$ python -q
>>> import numpy as np
>>> np.set_printoptions(precision=4, suppress=True, linewidth=200)
>>> data = np.loadtxt("w.csv", delimiter=",")
>>> data
array([[1., 0., 0., 0., 0., 0.],
       [0., 1., 0., 0., 0., 0.],
       [0., 0., 1., 0., 0., 0.],
       [0., 0., 0., 0., 1., 0.],
       [0., 0., 0., 0., 0., 1.],
       [0., 0., 0., 1., 0., 0.]])
>>> np.allclose(data, data.T)
False
>>> (data + data.T) / 2
array([[1. , 0. , 0. , 0. , 0. , 0. ],
       [0. , 1. , 0. , 0. , 0. , 0. ],
       [0. , 0. , 1. , 0. , 0. , 0. ],
       [0. , 0. , 0. , 0. , 0.5, 0.5],
       [0. , 0. , 0. , 0.5, 0. , 0.5],
       [0. , 0. , 0. , 0.5, 0.5, 0. ]])
>>> np.trace(data)
np.float64(3.0)
>>> np.sort(np.abs(np.linalg.eigvals(data)))
array([1., 1., 1., 1., 1., 1.])
>>> Y = np.array([[1, 3, 0], [-2, 0, -2], [-2, 0, -1]])
>>> cent = np.array([[1, 0], [2, 3]])
>>> F = np.block([[Y, np.zeros((3, 2))], [np.zeros((2, 3)), cent]])
>>> F
array([[ 1.,  3.,  0.,  0.,  0.],
       [-2.,  0., -2.,  0.,  0.],
       [-2.,  0., -1.,  0.,  0.],
       [ 0.,  0.,  0.,  1.,  0.],
       [ 0.,  0.,  0.,  2.,  3.]])
>>> F @ F
array([[-5.,  3., -6.,  0.,  0.],
       [ 2., -6.,  2.,  0.,  0.],
       [ 0., -6.,  1.,  0.,  0.],
       [ 0.,  0.,  0.,  1.,  0.],
       [ 0.,  0.,  0.,  8.,  9.]])
>>> np.flatnonzero(np.linalg.matrix_power((F != 0) + (F.T != 0) + np.eye(5), 5)[1])
array([0, 1, 2])
>>> (np.linalg.matrix_power((F != 0) + (F.T != 0) + np.eye(5), 5) > 0).astype(int)
array([[1, 1, 1, 0, 0],
       [1, 1, 1, 0, 0],
       [1, 1, 1, 0, 0],
       [0, 0, 0, 1, 1],
       [0, 0, 0, 1, 1]])
>>> (F != 0).astype(int)
array([[1, 1, 0, 0, 0],
       [1, 0, 1, 0, 0],
       [1, 0, 1, 0, 0],
       [0, 0, 0, 1, 0],
       [0, 0, 0, 1, 1]])
>>> np.round(np.linalg.det(F), 4)
np.float64(18.0)
>>> np.sort(np.linalg.eigvals(F).real)
array([-0.5, -0.5,  1. ,  1. ,  3. ])
>>> sigma = 10 * 0.2 ** np.arange(5)
>>> rng = np.random.default_rng(5143)
>>> J = rng.normal(size=(38, 5)) * rng.permutation(sigma)
>>> J
array([[  0.3501,   0.0721,   0.0036,  -2.5456, -18.2216],
       [ -0.1144,  -0.0617,   0.0041,   1.6629,  21.7822],
       [ -0.3109,  -0.026 ,  -0.0049,   0.4881,   2.7228],
       [  0.7366,   0.089 ,   0.0184,  -1.0175,  -5.5117],
       [  1.0464,  -0.2006,   0.0045,   2.0532,  -2.0163],
       [ -0.3371,   0.0009,  -0.0148,   1.6793, -14.6698],
       [  0.381 ,   0.1102,  -0.0025,   1.8515,   6.5883],
       [  0.5711,   0.0012,  -0.009 ,  -3.0418, -11.7091],
       [ -0.3256,  -0.032 ,   0.0086,   3.318 , -14.0576],
       [  0.6566,  -0.1376,  -0.0087,   2.3935, -13.6185],
       [  0.5448,   0.1589,   0.0176,  -0.6635,  -5.8782],
       [ -1.2519,  -0.004 ,  -0.0015,   0.8521,  21.1952],
       [  0.0099,  -0.021 ,  -0.0063,   2.477 ,  -5.7051],
       [ -0.2463,  -0.0802,  -0.0154,  -0.4224, -15.0445],
       [ -0.2672,   0.0559,  -0.0099,   2.1883,  15.115 ],
       [ -0.068 ,   0.0641,  -0.0049,  -0.4115, -18.5597],
       [  0.1009,   0.1972,   0.0188,   0.6438,   5.8718],
       [ -0.5101,  -0.0272,  -0.0038,  -1.7865,  -8.4776],
       [  0.9148,   0.0752,  -0.0042,  -0.2449,   1.8998],
       [ -0.5638,  -0.16  ,   0.0062,   3.068 , -25.6611],
       [  0.6991,  -0.0526,  -0.0063,  -2.3386,  22.5096],
       [  0.1647,  -0.0788,   0.0149,   1.4572, -17.6977],
       [  0.7394,  -0.1443,  -0.0069,  -0.355 ,  -6.9891],
       [ -0.3803,  -0.1219,  -0.0167,  -1.9777,  20.931 ],
       [ -0.0476,   0.0309,   0.0053,  -0.1745,   6.1856],
       [  0.2593,   0.0829,  -0.0089,  -1.9308,  -7.6108],
       [  0.5273,  -0.0808,   0.0171,  -1.7009,  -0.6852],
       [  0.4154,  -0.0869,  -0.0336,  -1.8882,  13.0791],
       [  0.3588,  -0.0402,   0.0096,   0.1329,  -1.3542],
       [ -0.133 ,  -0.0372,  -0.0023,  -0.645 , -18.3195],
       [  0.7005,  -0.1512,   0.0174,  -1.2842, -10.2967],
       [ -0.0026,  -0.0389,   0.0014,  -1.3475,  18.7441],
       [ -0.0626,  -0.1428,  -0.0229,   1.788 ,   2.957 ],
       [  0.1599,  -0.0221,  -0.0222,  -2.8263,   8.9517],
       [  1.0791,  -0.0345,   0.0184,   4.3757,  13.3159],
       [ -0.1705,   0.0263,  -0.0103,  -1.8743,   8.598 ],
       [  0.4364,  -0.1119,  -0.022 ,  -0.639 ,   9.9854],
       [  0.2613,  -0.0492,  -0.0107,  -3.1976,  14.0676]])
>>> cov = J.T @ J
>>> (J @ J.T).shape
(38, 38)
>>> np.diag(cov)
array([  10.2643,    0.3318,    0.0066,  142.7118, 6718.2791])
>>> np.linalg.matrix_rank(cov)
np.int64(5)
>>> cov
array([[  10.2643,   -0.239 ,    0.0404,   -4.2526,   -7.8619],
       [  -0.239 ,    0.3318,    0.0133,   -0.862 ,    1.8542],
       [   0.0404,    0.0133,    0.0066,    0.2596,   -1.408 ],
       [  -4.2526,   -0.862 ,    0.2596,  142.7118, -132.9091],
       [  -7.8619,    1.8542,   -1.408 , -132.9091, 6718.2791]])
>>> np.linalg.eigvalsh(cov)[::-1]
array([6720.9743,  140.1813,   10.113 ,    0.3202,    0.0049])
>>> np.linalg.matrix_rank(cov, rtol=0.1)
np.int64(1)
>>> [round(float(x), 4) for x in np.linalg.svd(cov, compute_uv=False)[:3]]
[6720.9743, 140.1813, 10.113]
>>> np.argsort(-np.linalg.norm(cov, axis=0).round(6), kind="stable")[:3]
array([4, 3, 0])
>>> D = np.linalg.norm(J[:, None] - J[None], axis=-1)
>>> np.linalg.matrix_rank(D ** 2)
np.int64(7)
>>> np.unravel_index(D.round(6).argmax(), D.shape)
(np.int64(19), np.int64(20))
>>> np.flatnonzero(D[24] < D.mean() / 2)
array([ 2,  6, 16, 18, 24, 26, 27, 28, 32, 33, 35, 36])
>>> D[:5, :5]
array([[ 0.    , 40.2275, 21.1735, 12.8072, 16.8617],
       [40.2275,  0.    , 19.0966, 27.4389, 23.8304],
       [21.1735, 19.0966,  0.    ,  8.4372,  5.1751],
       [12.8072, 27.4389,  8.4372,  0.    ,  4.6719],
       [16.8617, 23.8304,  5.1751,  4.6719,  0.    ]])
>>> Y = J + rng.integers(-2, 3, (38, 4)) @ rng.integers(-2, 3, (4, 5))
>>> Y
array([[  6.3501,   5.0721,  -0.9964,   0.4544, -22.2216],
       [ -3.1144,   1.9383,   1.0041,   3.6629,  22.7822],
       [  1.6891,   3.974 ,  -2.0049,  -2.5119,  -5.2772],
       [ -4.2634,   0.089 ,   1.0184,   0.9825,  -3.5117],
       [ -3.9536,   3.7994,   1.0045,  -0.9468,  -4.0163],
       [ -3.3371,   5.0009,  -0.0148,  -2.3207, -19.6698],
       [  1.381 ,  -0.8898,   1.9975,  -1.1485,  11.5883],
       [ -5.4289,   0.0012,   1.991 , -10.0418,  -9.7091],
       [ -4.3256,  -2.032 ,   2.0086,  -2.682 , -10.0576],
       [  5.6566,   7.8624,  -1.0087,   6.3935, -19.6185],
       [ -2.4552,  -1.8411,   1.0176,  -1.6635,  -2.8782],
       [  2.7481,   5.996 ,   1.9985,   2.8521,  23.1952],
       [  3.0099,   3.979 ,   0.9937,   1.477 ,  -5.7051],
       [  0.7537,   1.9198,   0.9846,  -1.4224, -14.0445],
       [  3.7328,  -3.9441,  -0.0099,   4.1883,  19.115 ],
       [ -6.068 ,   4.0641,   1.9951,  -0.4115, -17.5597],
       [ -1.8991,  -1.8028,   0.0188,   0.6438,   6.8718],
       [ -0.5101,   3.9728,  -0.0038,  -6.7865, -12.4776],
       [  6.9148,   0.0752,  -2.0042,   6.7551,  -0.1002],
       [  1.4362,  -5.16  ,   1.0062,   6.068 , -18.6611],
       [  0.6991,  -5.0526,  -1.0063,  -2.3386,  23.5096],
       [  5.1647,   2.9212,   2.0149,   2.4572, -13.6977],
       [  1.7394,   4.8557,  -0.0069,   0.645 ,  -9.9891],
       [  3.6197,  -3.1219,   0.9833,  -2.9777,  25.931 ],
       [  2.9524,  -5.9691,  -0.9947,  -1.1745,   8.1856],
       [ -2.7407,   1.0829,  -0.0089,  -0.9308,  -8.6108],
       [ -3.4727,   0.9192,   1.0171,  -1.7009,   0.3148],
       [  6.4154,   1.9131,  -0.0336,  -0.8882,  13.0791],
       [ -1.6412,   0.9598,  -0.9904,   2.1329,  -4.3542],
       [  1.867 ,   7.9628,  -2.0023,  -0.645 , -28.3195],
       [ -0.2995,  -4.1512,   1.0174,  -5.2842,  -6.2967],
       [  8.9974,   1.9611,   1.0014,   3.6525,  22.7441],
       [ -4.0626,  -2.1428,  -2.0229,   2.788 ,  -1.043 ],
       [  6.1599,  -1.0221,   0.9778,   0.1737,  13.9517],
       [  6.0791,  -4.0345,  -0.9816,  11.3757,  16.3159],
       [  4.8295,  -0.9737,   1.9897,  -3.8743,  14.598 ],
       [ -2.5636,  -0.1119,  -1.022 ,  -0.639 ,   6.9854],
       [ -0.7387,  -7.0492,   1.9893,  -5.1976,  23.0676]])
>>> np.round(np.linalg.svd(Y - J, compute_uv=False), 4) + 0
array([32.2609, 28.3554, 16.6882, 13.2556,  0.    ])
>>> M = np.load("x.npy")
>>> M
array([[1, 2, 0, 2, 2, 0, 0, 0, 0, 2],
       [2, 2, 0, 1, 1, 0, 0, 0, 2, 1],
       [0, 0, 0, 0, 0, 0, 1, 0, 0, 0],
       [0, 1, 0, 1, 2, 0, 0, 0, 2, 2],
       [2, 0, 0, 0, 1, 0, 0, 0, 0, 0],
       [0, 0, 0, 0, 0, 2, 2, 1, 0, 0],
       [0, 0, 1, 0, 0, 1, 2, 1, 0, 0],
       [0, 0, 2, 0, 0, 0, 2, 2, 0, 0],
       [1, 1, 0, 2, 1, 0, 0, 0, 2, 2],
       [0, 1, 0, 2, 0, 0, 0, 0, 1, 1]])
>>> x0 = np.array([-2, 4, -2, 2, -1, -4, 3, -2, -3, -1])
>>> a = np.maximum(M @ x0, 0)
>>> M * (a > 1e-9)[:, None]
array([[1, 2, 0, 2, 2, 0, 0, 0, 0, 2],
       [0, 0, 0, 0, 0, 0, 0, 0, 0, 0],
       [0, 0, 0, 0, 0, 0, 1, 0, 0, 0],
       [0, 0, 0, 0, 0, 0, 0, 0, 0, 0],
       [0, 0, 0, 0, 0, 0, 0, 0, 0, 0],
       [0, 0, 0, 0, 0, 0, 0, 0, 0, 0],
       [0, 0, 0, 0, 0, 0, 0, 0, 0, 0],
       [0, 0, 0, 0, 0, 0, 0, 0, 0, 0],
       [0, 0, 0, 0, 0, 0, 0, 0, 0, 0],
       [0, 1, 0, 2, 0, 0, 0, 0, 1, 1]])
>>> np.maximum(M @ (3 * x0), 0)
array([18,  0,  9,  0,  0,  0,  0,  0,  0, 12])
>>> np.tanh(M @ x0)
array([ 1.    , -0.964 ,  0.9951, -0.9993, -0.9999, -0.9993, -0.964 , -0.964 , -0.9951,  0.9993])
>>> Y = M[0, 0] * M[1:] - np.outer(M[1:, 0], M[0])
>>> Y
array([[ 0, -2,  0, -3, -3,  0,  0,  0,  2, -3],
       [ 0,  0,  0,  0,  0,  0,  1,  0,  0,  0],
       [ 0,  1,  0,  1,  2,  0,  0,  0,  2,  2],
       [ 0, -4,  0, -4, -3,  0,  0,  0,  0, -4],
       [ 0,  0,  0,  0,  0,  2,  2,  1,  0,  0],
       [ 0,  0,  1,  0,  0,  1,  2,  1,  0,  0],
       [ 0,  0,  2,  0,  0,  0,  2,  2,  0,  0],
       [ 0, -1,  0,  0, -1,  0,  0,  0,  2,  0],
       [ 0,  1,  0,  2,  0,  0,  0,  0,  1,  1]])
>>> np.linalg.matrix_rank(Y), np.linalg.matrix_rank(M)
(np.int64(9), np.int64(10))
>>> K = np.load("run18.npy")
>>> K
array([[ 4.6385, -1.0723, -1.7523, -0.6798,  4.9769, -0.0949,  2.1824,  0.8604, -2.1033, -0.3448,  1.5224],
       [ 3.6645,  1.1485, -2.0012, -1.1295, -2.467 , -0.467 , -3.3873, -2.3949,  0.3285,  0.1405,  1.0049],
       [ 3.6396, -0.9411, -2.4414,  1.3372,  0.633 , -0.8617, -3.2509,  0.2654,  0.1259, -2.3302,  1.3392],
       [ 4.2878, -1.0452, -1.1744, -1.9802, -0.9926, -1.9235, -2.8251, -1.5981,  0.1897,  0.0649,  0.6833],
       [ 5.2659, -0.3459, -3.0098, -0.4853, -0.2854, -2.346 , -5.1046, -1.6851,  0.833 , -0.795 ,  0.3778],
       [ 1.1695, -0.698 , -0.7847, -0.0308,  6.1779, -1.1235,  4.1839,  1.3347, -2.6029,  3.0796, -5.9531],
       [ 1.9299, -1.1522, -2.2062,  1.6638, -2.0886,  0.1184, -4.4166, -1.74  ,  0.3387, -1.1143, -0.1509],
       [ 2.9449, -0.6269, -3.6499, -1.6171, -0.6144, -1.2011, -3.8914, -1.3459, -1.3772, -2.3059,  3.2242],
       [-0.2726, -0.3763, -0.1175,  0.2974,  6.0027, -0.9753,  3.5097,  3.072 , -0.8112,  1.3388, -6.8471],
       [ 0.7767, -0.726 , -0.0633,  1.413 ,  6.1738, -2.4654,  4.0617,  3.7112,  0.9388,  1.4576, -6.3794],
       [ 4.1973, -2.4286, -1.3067, -1.0269,  5.1441, -0.3403,  3.2202,  2.3162, -4.7886, -2.359 ,  3.1582],
       [ 0.6703, -0.0719,  0.4997, -0.7866,  7.3828,  1.0106,  3.9268,  2.6544, -1.4987,  2.4239, -4.339 ],
       [ 3.2134, -0.8494, -2.8997,  1.0947, -0.1683, -0.9987, -4.6106,  0.8792,  0.0412, -2.3867,  0.1778],
       [ 4.8489, -1.9798, -2.3557, -0.6236,  3.8386,  1.6185,  2.1725,  3.3689, -3.1866, -0.8409,  0.874 ],
       [ 5.379 ,  0.1137, -0.5314,  0.2199, -3.0225,  0.1568, -5.0531, -0.5241,  0.0911, -2.1386, -0.9693]])
>>> O, r_ = np.linalg.qr(K)
>>> round(float(abs(r_[0, 0])), 4), np.round(np.linalg.norm(K[:, 0]), 4)
(13.769, np.float64(13.769))
>>> round(np.trace(O @ O.T), 4)
np.float64(11.0)
>>> x0 = np.array([5, 3, -5, -5, -2, 1, 4, -1, 5, 3, -4])
>>> rhs = K @ x0
>>> b, lr = np.zeros(11), 1 / np.linalg.norm(K, 2) ** 2
>>> for i in range(200):
...     b -= lr * K.T @ (K @ b - rhs)
...     if i % 50 == 0: print(i, round(np.linalg.norm(K @ b - rhs), 4))
... 
0 54.8781
50 12.276
100 8.4785
150 6.2798
>>> np.round(np.linalg.cond(K), 4)
np.float64(31.0599)
